% python3 -q
>>> import numpy as np
>>> from numpy import linalg as LA
>>> np.set_printoptions(precision=2, suppress=True, linewidth=200, floatmode="fixed")
>>> def tidy(a):
...     return np.round(a, 2) + 0
... 
>>> feats = np.abs(np.array([[-2, 4, 5, 1, 1],
...     [3, -5, 2, 3, -1],
...     [3, 5, 4, 1, -4],
...     [0, -3, -2, -4, 2],
...     [3, 0, 4, 1, -3]])) + np.eye(5)
>>> feats = feats / feats.sum(axis=1, keepdims=True)
>>> tidy(feats)
array([[0.21, 0.29, 0.36, 0.07, 0.07],
       [0.20, 0.40, 0.13, 0.20, 0.07],
       [0.17, 0.28, 0.28, 0.06, 0.22],
       [0.00, 0.25, 0.17, 0.42, 0.17],
       [0.25, 0.00, 0.33, 0.08, 0.33]])
>>> # a transition matrix
>>> ang = np.radians(15)
>>> Rm = np.eye(5)
>>> Rm[1, 1] = Rm[2, 2] = np.cos(ang)
>>> Rm[1, 2], Rm[2, 1] = -np.sin(ang), np.sin(ang)
>>> tidy(Rm)
array([[ 1.00,  0.00,  0.00,  0.00,  0.00],
       [ 0.00,  0.97, -0.26,  0.00,  0.00],
       [ 0.00,  0.26,  0.97,  0.00,  0.00],
       [ 0.00,  0.00,  0.00,  1.00,  0.00],
       [ 0.00,  0.00,  0.00,  0.00,  1.00]])
>>> other = feats @ Rm.T
>>> np.allclose(LA.norm(feats, axis=1), LA.norm(other, axis=1))
True
>>> tidy(other)
array([[ 0.21,  0.18,  0.42,  0.07,  0.07],
       [ 0.20,  0.35,  0.23,  0.20,  0.07],
       [ 0.17,  0.20,  0.34,  0.06,  0.22],
       [ 0.00,  0.20,  0.23,  0.42,  0.17],
       [ 0.25, -0.09,  0.32,  0.08,  0.33]])
>>> tidy(LA.det(Rm)), tidy(np.trace(Rm))
(np.float64(1.0), np.float64(4.93))
>>> rng = np.random.default_rng(158)
>>> ang = rng.uniform(0, 2 * np.pi, 16)
>>> q, _ = LA.qr(np.array([[0.1, 2.2], [-0.9, 0.6], [-0.2, -0.3]]))
>>> A = 5 * np.c_[np.cos(ang), np.sin(ang)] @ q.T
>>> tidy(A)
array([[ 0.41,  4.90,  0.91],
       [ 4.71,  1.58, -0.58],
       [ 3.19, -3.61, -1.34],
       [ 3.18, -3.62, -1.34],
       [ 4.90,  0.52, -0.83],
       [-0.10,  4.90,  1.00],
       [-3.70, -3.37,  0.03],
       [-0.22,  4.89,  1.02],
       [-4.17,  2.43,  1.29],
       [ 3.44,  3.62,  0.07],
       [ 1.21, -4.71, -1.18],
       [-3.53,  3.28,  1.33],
       [ 0.82, -4.80, -1.12],
       [-2.31,  4.24,  1.29],
       [ 4.86,  0.89, -0.75],
       [-2.67,  4.02,  1.32]])
>>> C2 = np.cov(A, rowvar=False)
>>> tidy(np.corrcoef(A[:, 0], A[:, 2])[0, 1])
np.float64(-0.74)
>>> tidy(A.std(axis=0))
array([3.10, 3.60, 1.04])
